% ipython --no-banner

In [1]: import numpy as np

In [2]: np.set_printoptions(precision=2, suppress=True, linewidth=100, sign=" ")

In [3]: tidy = lambda a: np.round(a, 2) + 0

In [4]: F = np.maximum(np.array([[2, 0],
   ...:     [0, 0],
   ...:     [2, 2],
   ...:     [2, 0],
   ...:     [1, 1],
   ...:     [2, 1],
   ...:     [1, 0],
   ...:     [0, 1],
   ...:     [2, 0],
   ...:     [0, 0],
   ...:     [0, 0],
   ...:     [0, 2],
   ...:     [0, 1],
   ...:     [0, 0],
   ...:     [2, 2],
   ...:     [2, 2],
   ...:     [2, 2],
   ...:     [1, 2],
   ...:     [2, 2],
   ...:     [0, 2],
   ...:     [2, 1],
   ...:     [2, 2],
   ...:     [1, 2],
   ...:     [2, 0],
   ...:     [1, 2],
   ...:     [1, 2]]) @ np.array([[1, 2, 1], [1, 1, -1]]) + np.array([2, 1, 1]), 0)

In [5]: F
Out[5]: 
array([[ 4,  5,  3],
       [ 2,  1,  1],
       [ 6,  7,  1],
       [ 4,  5,  3],
       [ 4,  4,  1],
       [ 5,  6,  2],
       [ 3,  3,  2],
       [ 3,  2,  0],
       [ 4,  5,  3],
       [ 2,  1,  1],
       [ 2,  1,  1],
       [ 4,  3,  0],
       [ 3,  2,  0],
       [ 2,  1,  1],
       [ 6,  7,  1],
       [ 6,  7,  1],
       [ 6,  7,  1],
       [ 5,  5,  0],
       [ 6,  7,  1],
       [ 4,  3,  0],
       [ 5,  6,  2],
       [ 6,  7,  1],
       [ 5,  5,  0],
       [ 4,  5,  3],
       [ 5,  5,  0],
       [ 5,  5,  0]])

In [6]: # row 3 repeats row 0

In [7]: Xs = F - F.mean(axis=0)

In [8]: Uu, s, vt = np.linalg.svd(Xs, full_matrices=False)

In [9]: tidy((s ** 2).sum() ** 2 / (s ** 4).sum())
Out[9]: np.float64(1.35)

In [10]: tidy(Xs.mean(axis=0))
Out[10]: array([ 0.,  0.,  0.])

In [11]: np.abs(vt[0]).argmax()
Out[11]: np.int64(1)

In [12]: tidy(s ** 2 / (s ** 2).sum())
Out[12]: array([ 0.85,  0.15,  0.  ])

In [13]: Xs = F - F.mean(axis=0)

In [14]: vecs = np.linalg.svd(Xs)[2][:1]

In [15]: Y = Xs - Xs @ vecs.T @ vecs

In [16]: tidy((Xs @ vecs.T).std(axis=0))
Out[16]: array([ 2.46])

In [17]: tidy(Y.std(axis=0))
Out[17]: array([ 0.3 ,  0.11,  1.  ])

In [18]: tidy(np.cov(Xs @ vecs.T, rowvar=False))
Out[18]: np.float64(6.3)

In [19]: z = F[:, 1] > np.median(F[:, 1])

In [20]: r0 = F[z].mean(axis=0) - F[~z].mean(axis=0)

In [21]: tidy(r0)
Out[21]: array([ 2.14,  3.36,  0.19])

In [22]: np.argsort(-np.abs(r0).round(6), kind="stable")
Out[22]: array([ 1,  0,  2])

In [23]: z.astype(int)
Out[23]: 
array([ 0,  0,  1,  0,  0,  1,  0,  0,  0,  0,  0,  0,  0,  0,  1,  1,  1,  0,  1,  0,  1,  1,  0,
        0,  0,  0])

In [24]: vec = np.array([-4, -1, -2])

In [25]: y = F @ vec

In [26]: tidy(np.linalg.pinv(F) @ F)
Out[26]: 
array([[ 1.,  0.,  0.],
       [ 0.,  1.,  0.],
       [ 0.,  0.,  1.]])

In [27]: y
Out[27]: 
array([-27, -11, -33, -27, -22, -30, -19, -14, -27, -11, -11, -19, -14, -11, -33, -33, -33, -25,
       -33, -19, -30, -33, -25, -27, -25, -25])

In [28]: rng = np.random.default_rng(2436)

In [29]: y = y + 0.05 * rng.normal(size=26)

In [30]: tidy(y)
Out[30]: 
array([-27.01, -11.03, -33.04, -27.03, -21.94, -30.11, -18.97, -13.98, -26.85, -10.94, -11.09,
       -18.97, -13.97, -10.88, -32.93, -33.04, -33.02, -24.98, -33.06, -19.11, -30.  , -33.02,
       -25.  , -26.96, -24.98, -25.03])

In [31]: beta, *_ = np.linalg.lstsq(F, y)

In [32]: tidy(F.T @ (y - F @ beta))
Out[32]: array([ 0.,  0.,  0.])

In [33]: beta.round()
Out[33]: array([-4., -1., -2.])

In [34]: [round(float(np.linalg.norm(np.linalg.solve(F.T @ F + lam * np.eye(3), F.T @ y))), 2) for lam in (0, 1, 10, 100)]
Out[34]: [4.57, 4.4, 3.88, 3.44]

In [35]: tidy(np.linalg.norm(y - F @ beta))
Out[35]: np.float64(0.3)

In [36]: tidy(beta)
Out[36]: array([-3.99, -1.01, -1.98])

In [37]: Q, R = np.linalg.qr(F)

In [38]: tidy(Q @ R)
Out[38]: 
array([[ 4.,  5.,  3.],
       [ 2.,  1.,  1.],
       [ 6.,  7.,  1.],
       [ 4.,  5.,  3.],
       [ 4.,  4.,  1.],
       [ 5.,  6.,  2.],
       [ 3.,  3.,  2.],
       [ 3.,  2.,  0.],
       [ 4.,  5.,  3.],
       [ 2.,  1.,  1.],
       [ 2.,  1.,  1.],
       [ 4.,  3.,  0.],
       [ 3.,  2.,  0.],
       [ 2.,  1.,  1.],
       [ 6.,  7.,  1.],
       [ 6.,  7.,  1.],
       [ 6.,  7.,  1.],
       [ 5.,  5.,  0.],
       [ 6.,  7.,  1.],
       [ 4.,  3.,  0.],
       [ 5.,  6.,  2.],
       [ 6.,  7.,  1.],
       [ 5.,  5.,  0.],
       [ 4.,  5.,  3.],
       [ 5.,  5.,  0.],
       [ 5.,  5.,  0.]])

In [39]: tidy(Q.T @ Q)
Out[39]: 
array([[ 1.,  0.,  0.],
       [ 0.,  1.,  0.],
       [ 0.,  0.,  1.]])

In [40]: mat = np.load("data.npy")

In [41]: tidy(mat)
Out[41]: 
array([[ 0.64,  2.69,  1.16],
       [-1.67, -2.34, -0.85],
       [ 1.38,  2.49,  0.96],
       [-2.32, -1.83, -0.52],
       [-2.96,  0.06,  0.45],
       [-1.31, -2.52, -0.98],
       [-2.93, -0.62,  0.13],
       [ 2.09, -1.82, -1.14],
       [ 0.41, -2.67, -1.3 ],
       [ 2.71, -0.97, -0.84],
       [-0.65,  2.62,  1.31],
       [ 2.52, -1.32, -0.97],
       [ 1.93, -1.96, -1.19],
       [-2.8 , -1.08, -0.1 ],
       [-2.96, -0.46,  0.21],
       [ 2.16,  1.99,  0.62],
       [ 1.05, -2.49, -1.31],
       [-2.49, -1.62, -0.4 ],
       [ 2.96, -0.13, -0.48],
       [-2.98, -0.15,  0.36],
       [ 2.76,  1.16,  0.15],
       [ 2.91, -0.42, -0.61],
       [ 2.4 , -1.48, -1.03],
       [ 0.22,  2.73,  1.23],
       [ 2.97,  0.27, -0.3 ],
       [-2.97, -0.04,  0.41],
       [ 1.63, -2.19, -1.25]])

In [42]: # null space of dimension 1

In [43]: d = np.linalg.norm(mat[:, None] - mat[None], axis=-1)

In [44]: d[24].round(6).argsort(kind="stable")[:4]
Out[44]: array([ 24,  18,  21,  20])

In [45]: np.unravel_index(d.round(6).argmax(), d.shape)
Out[45]: (np.int64(4), np.int64(18))
